% python3 -q
>>> import numpy as np
>>> from numpy import linalg as LA
>>> np.set_printoptions(precision=2, suppress=True, linewidth=120)
>>> rnd = lambda a: np.round(a, 2) + 0
>>> K = np.array([[-10.12, 10.06],
...     [-20.02, 19.99],
...     [20.08, -20.04],
...     [-4.93, 5.14],
...     [-15.16, 15.11]])
>>> x0 = np.array([1, 0])
>>> target = K @ x0
>>> rnd(LA.pinv(K) @ K)
array([[1., 0.],
       [0., 1.]])
>>> rng = np.random.default_rng(819087)
>>> target = target + 0.02 * rng.normal(size=5)
>>> rnd(target)
array([-10.14, -20.01,  20.09,  -4.93, -15.17])
>>> coef, *_ = LA.lstsq(K, target)
>>> rnd(LA.norm(target - K @ coef))
np.float64(0.02)
>>> J = np.load("w.npy")
>>> J
array([[ 7,  1, -1, -1,  1],
       [-1, -1,  1,  1,  2],
       [ 0, -2, -1, -1,  0],
       [ 2, -1, -1, 12, -1],
       [-1,  2,  1,  2,  0]])
>>> r0 = np.array([2, 1, 0, 1, 2])
>>> out = J + np.outer(r0, np.eye(5)[4])
>>> out
array([[ 7.,  1., -1., -1.,  3.],
       [-1., -1.,  1.,  1.,  3.],
       [ 0., -2., -1., -1.,  0.],
       [ 2., -1., -1., 12.,  0.],
       [-1.,  2.,  1.,  2.,  2.]])
>>> LA.matrix_rank(LA.inv(out) - LA.inv(J), tol=1e-8)
np.int64(1)
>>> LA.matrix_rank(out - J)
np.int64(1)
>>> rnd(LA.det(out) / LA.det(J)), rnd(1 + LA.solve(J, r0)[4])
(np.float64(5.17), np.float64(5.17))
>>> A = np.array([[1, 2, 1], [2, 4, 2], [1, 2, 5]])
>>> U, sv, Vt = LA.svd(A, full_matrices=False)
>>> rnd(np.sqrt((sv ** 2).sum())), rnd(LA.norm(A))
(np.float64(7.75), np.float64(7.75))
>>> rnd(U.T @ A @ Vt.T)
array([[7.24, 0.  , 0.  ],
       [0.  , 2.76, 0.  ],
       [0.  , 0.  , 0.  ]])
>>> rnd(np.cumsum(sv ** 2) / np.sum(sv ** 2))
array([0.87, 1.  , 1.  ])
>>> U.shape, sv.shape, Vt.shape
((3, 3), (3,), (3, 3))
>>> rnd(np.abs(Vt[0]))
array([0.32, 0.63, 0.71])
>>> U, sv, Vt = LA.svd(A)
>>> vecs = Vt[:(sv > 1e-8).sum()]
>>> x0 = A[1] + 3 * A[2] + rng.integers(2) * np.eye(3)[2]
>>> x0
array([ 5., 10., 17.])
>>> rnd(LA.norm(x0 - vecs.T @ vecs @ x0))
np.float64(0.0)
>>> np.allclose(vecs.T @ vecs @ x0, x0)
True
>>> LA.matrix_rank(np.vstack([A, x0]))
np.int64(2)
>>> rnd(vecs.T @ vecs)
array([[0.2, 0.4, 0. ],
       [0.4, 0.8, 0. ],
       [0. , 0. , 1. ]])
>>> rnd(LA.det(2 * A)), rnd(LA.det(A))
(np.float64(0.0), np.float64(0.0))
>>> np.kron(np.eye(2, dtype=int), A)
array([[1, 2, 1, 0, 0, 0],
       [2, 4, 2, 0, 0, 0],
       [1, 2, 5, 0, 0, 0],
       [0, 0, 0, 1, 2, 1],
       [0, 0, 0, 2, 4, 2],
       [0, 0, 0, 1, 2, 5]])
>>> rnd(LA.det(A.T))
np.float64(0.0)
>>> F = np.loadtxt("mat.csv", delimiter=",")
>>> F
array([[-1.,  1.,  1.],
       [ 1., -1.,  1.],
       [ 1.,  1., -1.]])
>>> out = LA.inv(F)
>>> rnd(LA.det(F) * out)
array([[0., 2., 2.],
       [2., 0., 2.],
       [2., 2., 0.]])
>>> (np.abs(out) > 1e-9).astype(int)
array([[0, 1, 1],
       [1, 0, 1],
       [1, 1, 0]])
>>> rnd(LA.det(F) * LA.det(out))
np.float64(1.0)
>>> np.allclose(out, F.T)
False
>>> rnd(LA.cond(F))
np.float64(2.0)
>>> out
array([[-0. ,  0.5,  0.5],
       [ 0.5,  0. ,  0.5],
       [ 0.5,  0.5,  0. ]])
>>> ev, vecs = LA.eigh(F)
>>> x0 = np.array([1, -3, 2])
>>> rnd(vecs * np.maximum(ev, 0) @ vecs.T)
array([[0.33, 0.33, 0.33],
       [0.33, 0.33, 0.33],
       [0.33, 0.33, 0.33]])
>>> rnd(LA.eigvalsh(F[1:, 1:]))
array([-2.,  0.])
>>> x0 @ F @ x0
np.float64(-28.0)
>>> (np.sign(vecs[:, -1].round(6)) == np.sign(vecs[0, -1].round(6))).astype(int)
array([1, 1, 1])
>>> np.diff(F, axis=0)
array([[ 2., -2.,  0.],
       [ 0.,  2., -2.]])
>>> np.unravel_index(np.abs(F).argmax(), F.shape)
(np.int64(0), np.int64(0))
>>> F.shape
(3, 3)
>>> np.zeros(3, 3)
Traceback (most recent call last):
  File "<python-input-57>", line 1, in <module>
    np.zeros(3, 3)
    ~~~~~~~~^^^^^^
TypeError: Cannot interpret '3' as a data type
>>> F - F[0]
array([[ 0.,  0.,  0.],
       [ 2., -2.,  0.],
       [ 2.,  0., -2.]])
>>> np.abs(F).max()
np.float64(1.0)
>>> F.sum(axis=0)
array([1., 1., 1.])
>>> rnd(F.mean(axis=0))
array([0.33, 0.33, 0.33])
